% ipython --no-banner

In [1]: import numpy as np

In [2]: from numpy import linalg as LA

In [3]: np.set_printoptions(precision=2, suppress=True, linewidth=140)

In [4]: def tidy(a):
   ...:     return np.round(a, 2) + 0
   ...: 

In [5]: A = np.load("w.npy")

In [6]: print(A)
[[0 0 0 1 1 0 0]
 [0 0 0 1 1 0 0]
 [0 0 0 0 0 0 0]
 [1 1 0 0 1 0 0]
 [1 1 0 1 0 0 0]
 [0 0 0 0 0 0 1]
 [0 0 0 0 0 1 0]]

In [7]: evals, vecs = LA.eigh(A)

In [8]: print(tidy(vecs @ np.diag(evals) @ vecs.T))
[[0. 0. 0. 1. 1. 0. 0.]
 [0. 0. 0. 1. 1. 0. 0.]
 [0. 0. 0. 0. 0. 0. 0.]
 [1. 1. 0. 0. 1. 0. 0.]
 [1. 1. 0. 1. 0. 0. 0.]
 [0. 0. 0. 0. 0. 0. 1.]
 [0. 0. 0. 0. 0. 1. 0.]]

In [9]: print((evals > 1e-8).sum(), (evals < -1e-8).sum())
2 3

In [10]: print(tidy(vecs.T @ A @ vecs))
[[-1.56  0.    0.    0.    0.    0.    0.  ]
 [ 0.   -1.    0.    0.    0.    0.    0.  ]
 [ 0.    0.   -1.    0.    0.    0.    0.  ]
 [ 0.    0.    0.    0.    0.    0.    0.  ]
 [ 0.    0.    0.    0.    0.    0.    0.  ]
 [ 0.    0.    0.    0.    0.    1.    0.  ]
 [ 0.    0.    0.    0.    0.    0.    2.56]]

In [11]: print(tidy(LA.eigvalsh(A + -2 * np.eye(7))))
[-3.56 -3.   -3.   -2.   -2.   -1.    0.56]

In [12]: print(tidy(vecs.T @ vecs))
[[1. 0. 0. 0. 0. 0. 0.]
 [0. 1. 0. 0. 0. 0. 0.]
 [0. 0. 1. 0. 0. 0. 0.]
 [0. 0. 0. 1. 0. 0. 0.]
 [0. 0. 0. 0. 1. 0. 0.]
 [0. 0. 0. 0. 0. 1. 0.]
 [0. 0. 0. 0. 0. 0. 1.]]

In [13]: print(tidy(np.abs(vecs[:, -1])))
[0.44 0.44 0.   0.56 0.56 0.   0.  ]

In [14]: print(A @ A)
[[2 2 0 1 1 0 0]
 [2 2 0 1 1 0 0]
 [0 0 0 0 0 0 0]
 [1 1 0 3 2 0 0]
 [1 1 0 2 3 0 0]
 [0 0 0 0 0 1 0]
 [0 0 0 0 0 0 1]]

In [15]: print(np.trace(A))
0

In [16]: print((A + A.T) / 2)
[[0. 0. 0. 1. 1. 0. 0.]
 [0. 0. 0. 1. 1. 0. 0.]
 [0. 0. 0. 0. 0. 0. 0.]
 [1. 1. 0. 0. 1. 0. 0.]
 [1. 1. 0. 1. 0. 0. 0.]
 [0. 0. 0. 0. 0. 0. 1.]
 [0. 0. 0. 0. 0. 1. 0.]]

In [17]: print((LA.matrix_power((A != 0) + (A.T != 0) + np.eye(7), 7) > 0).astype(int))
[[1 1 0 1 1 0 0]
 [1 1 0 1 1 0 0]
 [0 0 1 0 0 0 0]
 [1 1 0 1 1 0 0]
 [1 1 0 1 1 0 0]
 [0 0 0 0 0 1 1]
 [0 0 0 0 0 1 1]]

In [18]: print(tidy(LA.det(A)))
0.0

In [19]: print(np.flatnonzero(LA.matrix_power((A != 0) + (A.T != 0) + np.eye(7), 7)[3]))
[0 1 3 4]

In [20]: Y = np.array([[2, 3], [5, 0], [5, 5], [3, 3], [9, 2], [9, 1], [3, 5]])

In [21]: print(np.einsum("ik,kj->ij", A, Y))
[[12  5]
 [12  5]
 [ 0  0]
 [16  5]
 [10  6]
 [ 3  5]
 [ 9  1]]

In [22]: print(Y.T @ A.T)
[[12 12  0 16 10  3  9]
 [ 5  5  0  5  6  5  1]]

In [23]: print(LA.matrix_rank(A @ Y))
2

In [24]: print(np.einsum("ij->j", A))
[2 2 0 3 3 1 1]

In [25]: print(LA.matrix_rank(np.vstack([A, Y.T])))
7

In [26]: print(np.vstack([A, Y.T]).shape)
(9, 7)

In [27]: E = np.loadtxt("layer10.csv", delimiter=",")

In [28]: print(E)
[[ -3.   0.   1.   0.   2.   0.  -2.  -1.   3.]
 [ -5.  -3.   0.  -3.   1.   2.  -4.  -4.   0.]
 [ -5.   0.   3.  -4.  -2.   2.  -1.  -1.   1.]
 [ -4.   2.   6.  -2.  -1.   3.  -1.   0.   1.]
 [ -1.   4.   5.  -5.  -1.   3.  -4.   2.   0.]
 [ -2.   6.   6.  -7.  -4.   1.  -3.  -1.  -2.]
 [ -2.   9.   9.  -9.  -1.   4.  -1.   0.  -4.]
 [ -3.   7.  12. -12.  -1.   3.   0.   1.  -6.]
 [ -3.   8.  13.  -9.   1.   6.   0.  -2.  -4.]
 [ -6.   8.  16.  -7.  -2.   4.  -2.   1.  -6.]
 [ -4.  11.  18. -10.  -3.   4.   0.   2.  -9.]
 [ -5.  12.  21. -11.   0.   5.   3.   5.  -6.]
 [ -4.  13.  18. -11.  -3.   2.   5.   5.  -5.]
 [ -7.  11.  18. -14.  -5.   3.   6.   2.  -6.]
 [ -4.  12.  17. -14.  -3.   0.   6.   0.  -3.]
 [ -1.  13.  18. -17.  -4.   2.   5.   3.  -3.]
 [ -1.  13.  20. -17.  -4.   4.   4.   0.  -1.]
 [ -3.  10.  20. -14.  -7.   6.   4.   2.   2.]
 [ -6.   9.  23. -11.  -9.   7.   4.  -1.   1.]
 [ -8.  11.  24. -14. -12.   6.   5.  -1.   2.]
 [ -7.  11.  27. -13. -11.   5.   5.   2.   4.]
 [ -4.  10.  24. -10. -12.   6.   3.   0.   7.]
 [ -5.   9.  21. -10. -10.   7.   6.   3.   8.]
 [ -2.   6.  19.  -7. -11.   8.   4.   3.   5.]]

In [29]: labels = E[:, 6] > np.median(E[:, 6])

In [30]: r0 = E[labels].mean(axis=0) - E[~labels].mean(axis=0)

In [31]: print(labels.astype(int))
[0 0 0 0 0 0 0 0 0 0 0 0 1 1 1 1 1 1 1 1 1 0 1 1]

In [32]: print(tidy(r0))
[-0.75  5.03 10.15 -6.06 -5.41  1.24  5.83  1.48  2.29]

In [33]: print(((E - E.mean(axis=0)) @ r0 > 0).astype(int))
[0 0 0 0 0 0 0 0 0 0 1 1 1 1 1 1 1 1 1 1 1 1 1 1]

In [34]: Y = E / LA.norm(E, axis=1, keepdims=True)

In [35]: gram = Y @ Y.T

In [36]: print(tidy(np.degrees(np.arccos(np.clip(gram[2, 15], -1, 1)))))
55.7

In [37]: print(np.argwhere(np.triu(np.abs(gram) > 0.95, 1)))
[[ 6  7]
 [ 6  8]
 [ 6 10]
 [ 7  8]
 [ 7 10]
 [ 7 13]
 [ 9 10]
 [ 9 11]
 [10 11]
 [10 12]
 [10 13]
 [11 12]
 [11 13]
 [12 13]
 [12 14]
 [12 15]
 [13 14]
 [13 15]
 [13 16]
 [14 15]
 [14 16]
 [15 16]
 [15 17]
 [16 17]
 [17 18]
 [17 19]
 [17 20]
 [17 21]
 [17 22]
 [18 19]
 [18 20]
 [18 21]
 [18 22]
 [18 23]
 [19 20]
 [19 21]
 [19 22]
 [20 21]
 [20 22]
 [20 23]
 [21 22]
 [21 23]
 [22 23]]
